% ipython --no-banner

In [1]: import numpy as np

In [2]: import numpy.linalg as la

In [3]: np.set_printoptions(suppress=True, linewidth=120)

In [4]: def tidy(a):
   ...:     return np.round(a, 1) + 0
   ...: 

In [5]: feats = np.array([[8, -1, -2, 3, -2, 2, 2],
   ...:     [0, 3, -3, 2, 3, -2, -3],
   ...:     [-3, 3, 20, 3, -1, 3, -2],
   ...:     [3, 1, -3, 23, 3, 0, 0],
   ...:     [-1, -1, 3, -1, 11, 1, -3],
   ...:     [-1, 3, 2, -1, 2, 22, 2],
   ...:     [-2, 1, -1, 2, 1, 3, 7]])

In [6]: (feats + feats.T) / 2
Out[6]: 
array([[ 8. , -0.5, -2.5,  3. , -1.5,  0.5,  0. ],
       [-0.5,  3. ,  0. ,  1.5,  1. ,  0.5, -1. ],
       [-2.5,  0. , 20. ,  0. ,  1. ,  2.5, -1.5],
       [ 3. ,  1.5,  0. , 23. ,  1. , -0.5,  1. ],
       [-1.5,  1. ,  1. ,  1. , 11. ,  1.5, -1. ],
       [ 0.5,  0.5,  2.5, -0.5,  1.5, 22. ,  2.5],
       [ 0. , -1. , -1.5,  1. , -1. ,  2.5,  7. ]])

In [7]: np.trace(feats)
Out[7]: np.int64(94)

In [8]: B = np.array([[0, 2], [2, 2], [-1, -1], [2, -2], [0, 0], [-2, 0], [-2, 0]])

In [9]: feats @ B
Out[9]: 
array([[ -2,  10],
       [ 23,   5],
       [-10, -26],
       [ 51, -35],
       [ -3,  -5],
       [-46,   4],
       [-13,  -5]])

In [10]: np.einsum("ij->j", feats)
Out[10]: array([ 4,  9, 16, 31, 17, 29,  3])

In [11]: tidy(la.norm(feats, "nuc"))
Out[11]: np.float64(98.3)

In [12]: tidy(la.norm(feats, axis=1))
Out[12]: array([ 9.5,  6.6, 21. , 23.6, 12. , 22.5,  8.3])

In [13]: tidy(la.norm(feats, 1)), tidy(la.norm(feats, np.inf))
Out[13]: (np.float64(35.0), np.float64(35.0))

In [14]: la.norm(feats, axis=1).argmax()
Out[14]: np.int64(3)

In [15]: tidy(la.norm(feats) ** 2 / la.norm(feats, 2) ** 2)
Out[15]: np.float64(3.0)

In [16]: tidy(la.norm(feats, 2))
Out[16]: np.float64(25.0)

In [17]: X = np.array([[-24.1, -2.1, 26.0, -3.6, 14.0, 1.8, 3.5, -27.9, 8.0],
    ...:     [-13.8, -11.2, 23.6, -13.9, -0.5, 10.8, -14.0, -1.8, 4.4],
    ...:     [-22.2, -4.7, 26.0, -6.1, 10.0, 5.5, -0.9, -22.2, 6.8],
    ...:     [-6.0, -5.1, 13.9, -22.3, -1.7, 5.5, -13.3, 10.2, 2.7],
    ...:     [-17.8, -4.0, 21.8, -7.9, 7.8, 4.1, -2.5, -16.5, 5.7],
    ...:     [-17.2, -1.0, 17.4, 4.1, 10.1, 2.4, 5.2, -23.9, 5.0]])

In [18]: def softmax(z):
    ...:     e = np.exp(z - z.max(axis=-1, keepdims=True))
    ...:     return e / e.sum(axis=-1, keepdims=True)
    ...: 

In [19]: tidy(softmax(X[3]))
Out[19]: array([0., 0., 1., 0., 0., 0., 0., 0., 0.])

In [20]: tidy(softmax(X[3] + 3))
Out[20]: array([0., 0., 1., 0., 0., 0., 0., 0., 0.])

In [21]: tidy(softmax(10 * X[3]))
Out[21]: array([0., 0., 1., 0., 0., 0., 0., 0., 0.])

In [22]: att = X @ X.T / np.sqrt(9)

In [23]: tidy(softmax(att))
Out[23]: 
array([[1., 0., 0., 0., 0., 0.],
       [0., 1., 0., 0., 0., 0.],
       [1., 0., 0., 0., 0., 0.],
       [0., 0., 0., 1., 0., 0.],
       [1., 0., 0., 0., 0., 0.],
       [1., 0., 0., 0., 0., 0.]])

In [24]: softmax(att).round(6).argmax(axis=1)
Out[24]: array([0, 1, 0, 3, 0, 0])

In [25]: tidy(softmax(att + np.triu(np.full(att.shape, -np.inf), 1)))
Out[25]: 
array([[1., 0., 0., 0., 0., 0.],
       [0., 1., 0., 0., 0., 0.],
       [1., 0., 0., 0., 0., 0.],
       [0., 0., 0., 1., 0., 0.],
       [1., 0., 0., 0., 0., 0.],
       [1., 0., 0., 0., 0., 0.]])

In [26]: u = np.array([-2, 9])

In [27]: tidy(np.cross(X[5, :3], X[3, :3]))
Out[27]: array([ 74.8, 134.7,  81.7])

In [28]: rng = np.random.default_rng(5886)

In [29]: E = np.triu(rng.random((5, 5)) < 0.5, 1).astype(int)

In [30]: E = E + E.T

In [31]: E
Out[31]: 
array([[0, 0, 1, 0, 0],
       [0, 0, 1, 1, 0],
       [1, 1, 0, 1, 1],
       [0, 1, 1, 0, 1],
       [0, 0, 1, 1, 0]])

In [32]: left, sigma, Vh = la.svd(E)

In [33]: vecs = Vh[:(sigma > 1e-8).sum()]

In [34]: x = E[4] + -1 * E[2] + rng.integers(2) * np.eye(5)[3]

In [35]: x
Out[35]: array([-1., -1.,  1.,  0., -1.])

In [36]: np.allclose(vecs.T @ vecs @ x, x)
Out[36]: True

In [37]: tidy(np.diag(vecs.T @ vecs))
Out[37]: array([1. , 0.5, 1. , 1. , 0.5])

In [38]: ev, vecs = la.eigh(E)

In [39]: (ev > 1e-8).sum(), (ev < -1e-8).sum()
Out[39]: (np.int64(2), np.int64(2))

In [40]: tidy(la.eigvalsh(E @ E))
Out[40]: array([0. , 0.1, 1.6, 3.1, 7.2])

In [41]: tidy(vecs.T @ vecs)
Out[41]: 
array([[1., 0., 0., 0., 0.],
       [0., 1., 0., 0., 0.],
       [0., 0., 1., 0., 0.],
       [0., 0., 0., 1., 0.],
       [0., 0., 0., 0., 1.]])

In [42]: np.allclose(E, E.T)
Out[42]: True

In [43]: tidy(np.sort(np.abs(la.eigvals(E))))
Out[43]: array([0. , 0.3, 1.3, 1.7, 2.7])

In [44]: (E + E.T) / 2
Out[44]: 
array([[0., 0., 1., 0., 0.],
       [0., 0., 1., 1., 0.],
       [1., 1., 0., 1., 1.],
       [0., 1., 1., 0., 1.],
       [0., 0., 1., 1., 0.]])

In [45]: data = np.loadtxt("w.csv", delimiter=",")

In [46]: data
Out[46]: 
array([[ 0.,  0.,  0.,  0., -1.,  0., -1.,  0.,  0., -1.,  0., -1.],
       [ 0.,  0.,  0.,  0.,  0.,  0.,  0.,  0., -1.,  0.,  0.,  0.],
       [ 0.,  0.,  0., -1.,  0., -1.,  0., -1.,  0.,  0., -1.,  0.],
       [ 0.,  0., -1.,  0.,  0., -1.,  0., -1.,  0.,  0., -1.,  0.],
       [-1.,  0.,  0.,  0.,  0.,  0., -1.,  0.,  0., -1.,  0., -1.],
       [ 0.,  0., -1., -1.,  0.,  0.,  0., -1.,  0.,  0., -1.,  0.],
       [-1.,  0.,  0.,  0., -1.,  0.,  0.,  0.,  0., -1.,  0., -1.],
       [ 0.,  0., -1., -1.,  0., -1.,  0.,  0.,  0.,  0., -1.,  0.],
       [ 0., -1.,  0.,  0.,  0.,  0.,  0.,  0.,  0.,  0.,  0.,  0.],
       [-1.,  0.,  0.,  0., -1.,  0., -1.,  0.,  0.,  0.,  0., -1.],
       [ 0.,  0., -1., -1.,  0., -1.,  0., -1.,  0.,  0.,  0.,  0.],
       [-1.,  0.,  0.,  0., -1.,  0., -1.,  0.,  0., -1.,  0.,  0.]])

In [47]: B = X / np.sqrt((X ** 2).mean(axis=1, keepdims=True))

In [48]: la.matrix_rank(B) == la.matrix_rank(X)
Out[48]: np.True_

In [49]: x = np.array([0, -1, -1, 1, -2, -1, -1, -1, 2, 2, 2, -1])

In [50]: (data @ x).argmax()
Out[50]: np.int64(9)

In [51]: la.norm(data @ x) <= la.norm(data, 2) * la.norm(x) + 1e-9
Out[51]: np.True_

In [52]: np.einsum("ij,j->i", data, x)
Out[52]: array([ 2., -2., -1.,  1.,  0., -1.,  1., -1.,  1.,  4.,  2.,  1.])

In [53]: data @ x
Out[53]: array([ 2., -2., -1.,  1.,  0., -1.,  1., -1.,  1.,  4.,  2.,  1.])

In [54]: data @ np.eye(12)[1]
Out[54]: array([ 0.,  0.,  0.,  0.,  0.,  0.,  0.,  0., -1.,  0.,  0.,  0.])

In [55]: t3 = np.stack([data, -1 * data, data[::-1]])

In [56]: np.einsum("bij,cij->bc", t3, t3)
Out[56]: 
array([[ 42., -42.,   6.],
       [-42.,  42.,  -6.],
       [  6.,  -6.,  42.]])

In [57]: la.matrix_rank(t3.reshape(3, -1))
Out[57]: np.int64(2)

In [58]: (t3 @ data.T).shape
Out[58]: (3, 12, 12)

In [59]: t3.sum(axis=0)
Out[59]: 
array([[-1.,  0.,  0.,  0., -1.,  0., -1.,  0.,  0., -1.,  0.,  0.],
       [ 0.,  0., -1., -1.,  0., -1.,  0., -1.,  0.,  0.,  0.,  0.],
       [-1.,  0.,  0.,  0., -1.,  0., -1.,  0.,  0.,  0.,  0., -1.],
       [ 0., -1.,  0.,  0.,  0.,  0.,  0.,  0.,  0.,  0.,  0.,  0.],
       [ 0.,  0., -1., -1.,  0., -1.,  0.,  0.,  0.,  0., -1.,  0.],
       [-1.,  0.,  0.,  0., -1.,  0.,  0.,  0.,  0., -1.,  0., -1.],
       [ 0.,  0., -1., -1.,  0.,  0.,  0., -1.,  0.,  0., -1.,  0.],
       [-1.,  0.,  0.,  0.,  0.,  0., -1.,  0.,  0., -1.,  0., -1.],
       [ 0.,  0., -1.,  0.,  0., -1.,  0., -1.,  0.,  0., -1.,  0.],
       [ 0.,  0.,  0., -1.,  0., -1.,  0., -1.,  0.,  0., -1.,  0.],
       [ 0.,  0.,  0.,  0.,  0.,  0.,  0.,  0., -1.,  0.,  0.,  0.],
       [ 0.,  0.,  0.,  0., -1.,  0., -1.,  0.,  0., -1.,  0., -1.]])

In [60]: tidy(la.det(t3))
Out[60]: array([-16., -16., -16.])

In [61]: M = np.load("x.npy")

In [62]: M
Out[62]: 
array([[-1. , -1. ,  1. ,  0. , -0.1, -1. ,  1. ],
       [-0.9, -1. ,  1. , -0.3, -0.2, -1. ,  0.7],
       [-0.7, -0.6,  0.8,  0. ,  0. , -0.8,  0.9],
       [-0.9, -0.5,  0.8,  0.5,  0.1, -0.9,  1. ],
       [ 0.1, -0.3,  0.2,  0. , -0.1,  0.4, -0.1],
       [ 0.3, -0.4,  0.3, -0.1, -0.1,  0.6, -0.8],
       [-1. , -1. ,  1. ,  0.6, -0.1, -1. ,  1. ],
       [-0.8, -0.7,  0.8,  0.3,  0. , -0.5,  1. ],
       [ 0.9,  1. , -1. , -0.1,  0.2,  0.9, -1. ],
       [-0.1,  0. , -0.1,  0.1,  0. ,  0.3,  0.8],
       [-0.8,  0.3, -0.3,  0.6,  0.2,  0.4,  1. ],
       [ 0.4,  1. , -1. ,  0.4,  0.4,  0.5,  0.9],
       [ 1. ,  1. , -1. ,  0.4,  0.3,  1. , -0.8],
       [ 0.6, -0.2,  0.2, -0.4, -0.1, -0.2, -1. ],
       [-1. , -1. ,  1. ,  0.1, -0.3, -1. ,  1. ],
       [-0.7, -0.9,  0.9,  0.3, -0.2,  0.6,  1. ],
       [ 0.9,  0.9, -1. , -0.1,  0.2,  0.8, -1. ],
       [-1. , -1. ,  1. ,  0.7, -0.2,  0.4,  1. ],
       [-0.6, -0.7,  0.7,  0.2, -0.1,  0.4,  1. ],
       [ 0.6, -0.8,  0.7, -0.2, -0.4,  1. , -1. ],
       [ 1. ,  1. , -1. , -0.5,  0.4, -0.3, -1. ],
       [ 0.5, -0.1, -0.3,  0. , -0.1,  0.9, -0.7],
       [ 1. ,  1. , -1. ,  0.5,  0.1,  1. , -0.7],
       [-0.8, -1. ,  1. ,  0. , -0.5,  0.6,  1. ],
       [ 0.8,  0.9, -0.9,  0. ,  0.1,  0.9, -1. ],
       [ 0.1, -0.7,  0.9, -0.6, -0.2, -0.9, -1. ],
       [-1. , -1. ,  1. ,  0.4, -0.2, -1. ,  1. ],
       [-0.9, -0.9,  1. , -0.1, -0.1, -1. ,  1. ],
       [-0.7, -0.5,  0.4,  0.6,  0. ,  0.9,  1. ],
       [ 0.6,  0.5, -0.8,  0.4,  0. ,  1. ,  0.9],
       [ 0.1,  0. , -0.6,  0.6, -0.1,  1. ,  1. ],
       [ 0.7,  0.3, -0.7,  0.2, -0.1,  1. , -0.2],
       [ 0.7,  0.3, -0.5, -0.3, -0.1,  0.7, -1. ],
       [ 0. ,  0.6, -0.7,  0.2,  0.2,  0.2,  0.8],
       [-1. , -1. ,  1. ,  0.4, -0.5, -0.4,  1. ],
       [ 1. ,  1. , -1. , -0.6,  0.4,  0.7, -1. ],
       [-1. , -1. ,  1. ,  0.7, -0.6,  0.9,  1. ],
       [-0.1,  0.2,  0. , -0.1,  0.1, -0.8, -0.7],
       [-0.4,  0.3,  0.1, -0.1,  0.2, -1. ,  0. ],
       [ 0.7,  0.8, -1. ,  0.7,  0.1,  1. ,  1. ],
       [-1. , -1. ,  1. ,  0.3, -0.5, -0.1,  1. ],
       [ 0. ,  0.8, -0.9,  0.2,  0.3, -0.2,  0.9],
       [-0.6,  0.8, -0.8,  0.5,  0.3, -0.2,  1. ]])

In [63]: x = np.array([0, -2, -1, -1, 4, 3, 0])

In [64]: target = M @ x

In [65]: tidy(la.solve(M.T @ M, M.T @ target))
Out[65]: array([ 0., -2., -1., -1.,  4.,  3.,  0.])

In [66]: tidy(la.pinv(M) @ M)
Out[66]: 
array([[1., 0., 0., 0., 0., 0., 0.],
       [0., 1., 0., 0., 0., 0., 0.],
       [0., 0., 1., 0., 0., 0., 0.],
       [0., 0., 0., 1., 0., 0., 0.],
       [0., 0., 0., 0., 1., 0., 0.],
       [0., 0., 0., 0., 0., 1., 0.],
       [0., 0., 0., 0., 0., 0., 1.]])

In [67]: target = target + 0.3 * rng.normal(size=43)

In [68]: tidy(target)
Out[68]: 
array([-2.2, -2.4, -1.9, -2.2,  1.7,  1.6, -3.1, -1.5,  2.6,  1. ,  1.1,  1.7,  3.1, -0.4, -3.4,  1.4,  2.8,  1.3,
        1.4,  2.3, -0.1,  2.6,  1.6,  0.5,  2.5, -2.2, -2.8, -2.7,  2.5,  2.3,  2.7,  1.9,  2. ,  0.9, -2.4,  3.7,
        0.5, -2.8, -2.4,  2.1, -1.7, -0.2, -0.6])

In [69]: beta, *_ = la.lstsq(M, target)

In [70]: tidy(M.T @ (target - M @ beta))
Out[70]: array([0., 0., 0., 0., 0., 0., 0.])

In [71]: [round(float(la.norm(la.solve(M.T @ M + lam * np.eye(7), M.T @ target))), 2) for lam in (0, 1, 10, 100)]
Out[71]: [5.65, 2.8, 1.64, 0.59]
